$ python -q
>>> import numpy as np
>>> from numpy import linalg as LA
>>> np.set_printoptions(suppress=True, linewidth=160)
>>> def rd(a):
...     return np.round(a, 3) + 0
... 
>>> W0 = np.loadtxt("arr.csv", delimiter=",")
>>> W0
array([[ 4., -2.,  6.,  6.,  4., -2.,  2.,  0., -6.,  2.],
       [-2.,  1., -3., -3., -2.,  1., -1.,  0.,  3., -1.],
       [ 6., -3.,  9.,  9.,  6., -3.,  3.,  0., -9.,  3.],
       [ 6., -3.,  9.,  9.,  6., -3.,  3.,  0., -9.,  3.],
       [ 4., -2.,  6.,  6.,  4., -2.,  2.,  0., -6.,  2.],
       [-2.,  1., -3., -3., -2.,  1., -1.,  0.,  3., -1.],
       [ 2., -1.,  3.,  3.,  2., -1.,  1.,  0., -3.,  1.],
       [ 0.,  0.,  0.,  0.,  0.,  0.,  0.,  0.,  0.,  0.],
       [-6.,  3., -9., -9., -6.,  3., -3.,  0.,  9., -3.],
       [ 2., -1.,  3.,  3.,  2., -1.,  1.,  0., -3.,  1.]])
>>> # columns 2 and 3 are equal
>>> Uu, sig, vt = LA.svd(W0)
>>> np.argmax(sig[:-1] / (sig[1:] + 1e-6)) + 1
np.int64(1)
>>> rd(sig)
array([39.,  0.,  0.,  0.,  0.,  0.,  0.,  0.,  0.,  0.])
>>> M2 = Uu[:, :1] @ np.diag(sig[:1]) @ vt[:1]
>>> rd(LA.norm(W0 - M2, 2)), rd(sig[1])
(np.float64(0.0), np.float64(0.0))
>>> rd(LA.norm(W0 - M2) / LA.norm(W0))
np.float64(0.0)
>>> rd(M2)
array([[ 4., -2.,  6.,  6.,  4., -2.,  2.,  0., -6.,  2.],
       [-2.,  1., -3., -3., -2.,  1., -1.,  0.,  3., -1.],
       [ 6., -3.,  9.,  9.,  6., -3.,  3.,  0., -9.,  3.],
       [ 6., -3.,  9.,  9.,  6., -3.,  3.,  0., -9.,  3.],
       [ 4., -2.,  6.,  6.,  4., -2.,  2.,  0., -6.,  2.],
       [-2.,  1., -3., -3., -2.,  1., -1.,  0.,  3., -1.],
       [ 2., -1.,  3.,  3.,  2., -1.,  1.,  0., -3.,  1.],
       [ 0.,  0.,  0.,  0.,  0.,  0.,  0.,  0.,  0.,  0.],
       [-6.,  3., -9., -9., -6.,  3., -3.,  0.,  9., -3.],
       [ 2., -1.,  3.,  3.,  2., -1.,  1.,  0., -3.,  1.]])
>>> LA.matrix_rank(M2)
np.int64(1)
>>> LA.matrix_rank(W0, rtol=0.05)
np.int64(1)
>>> rng = np.random.default_rng(4258)
>>> data = np.eye(4, dtype=int)[rng.permutation(4)]
>>> data
array([[0, 1, 0, 0],
       [1, 0, 0, 0],
       [0, 0, 1, 0],
       [0, 0, 0, 1]])
>>> rd(LA.norm(data, axis=0))
array([1., 1., 1., 1.])
>>> data @ data.T
array([[1, 0, 0, 0],
       [0, 1, 0, 0],
       [0, 0, 1, 0],
       [0, 0, 0, 1]])
>>> rd(LA.det(data))
np.float64(-1.0)
>>> np.flatnonzero(LA.matrix_power((data != 0) + (data.T != 0) + np.eye(4), 4)[2])
array([2])
>>> hat = np.triu(np.array([[-1, 2, -1, 1], [-3, 2, 2, 2], [3, 2, -2, -1], [0, -3, -2, 1]]), 1) + np.eye(4)
>>> M2 = hat @ data @ LA.inv(hat)
>>> LA.matrix_rank(M2)
np.int64(4)
>>> np.poly(M2)
array([ 1., -2.,  0.,  2., -1.])
>>> LA.matrix_power(data, 2)
array([[1, 0, 0, 0],
       [0, 1, 0, 0],
       [0, 0, 1, 0],
       [0, 0, 0, 1]])
>>> LA.matrix_power(data, 100)
array([[1, 0, 0, 0],
       [0, 1, 0, 0],
       [0, 0, 1, 0],
       [0, 0, 0, 1]])
>>> rd(np.sort(np.abs(LA.eigvals(data)))[::-1])
array([1., 1., 1., 1.])
>>> p = np.eye(4)[1]
>>> for _ in range(3):
...     p = p @ data
...     print(p.round(3))
... 
[1. 0. 0. 0.]
[0. 1. 0. 0.]
[1. 0. 0. 0.]
>>> F = np.load("case8.npy")
>>> F
array([[1.   , 0.2  , 0.04 , 0.008, 0.002, 0.   , 0.   ],
       [0.2  , 1.   , 0.2  , 0.04 , 0.008, 0.002, 0.   ],
       [0.04 , 0.2  , 1.   , 0.2  , 0.04 , 0.008, 0.002],
       [0.008, 0.04 , 0.2  , 1.   , 0.2  , 0.04 , 0.008],
       [0.002, 0.008, 0.04 , 0.2  , 1.   , 0.2  , 0.04 ],
       [0.   , 0.002, 0.008, 0.04 , 0.2  , 1.   , 0.2  ],
       [0.   , 0.   , 0.002, 0.008, 0.04 , 0.2  , 1.   ]])
>>> rd(np.trace(LA.pinv(W0) @ W0))
np.float64(1.0)
>>> rd(W0 @ LA.pinv(W0) @ W0)
array([[ 4., -2.,  6.,  6.,  4., -2.,  2.,  0., -6.,  2.],
       [-2.,  1., -3., -3., -2.,  1., -1.,  0.,  3., -1.],
       [ 6., -3.,  9.,  9.,  6., -3.,  3.,  0., -9.,  3.],
       [ 6., -3.,  9.,  9.,  6., -3.,  3.,  0., -9.,  3.],
       [ 4., -2.,  6.,  6.,  4., -2.,  2.,  0., -6.,  2.],
       [-2.,  1., -3., -3., -2.,  1., -1.,  0.,  3., -1.],
       [ 2., -1.,  3.,  3.,  2., -1.,  1.,  0., -3.,  1.],
       [ 0.,  0.,  0.,  0.,  0.,  0.,  0.,  0.,  0.,  0.],
       [-6.,  3., -9., -9., -6.,  3., -3.,  0.,  9., -3.],
       [ 2., -1.,  3.,  3.,  2., -1.,  1.,  0., -3.,  1.]])
>>> LA.lstsq(W0[:-1].T, W0[-1])[2]
np.int32(1)
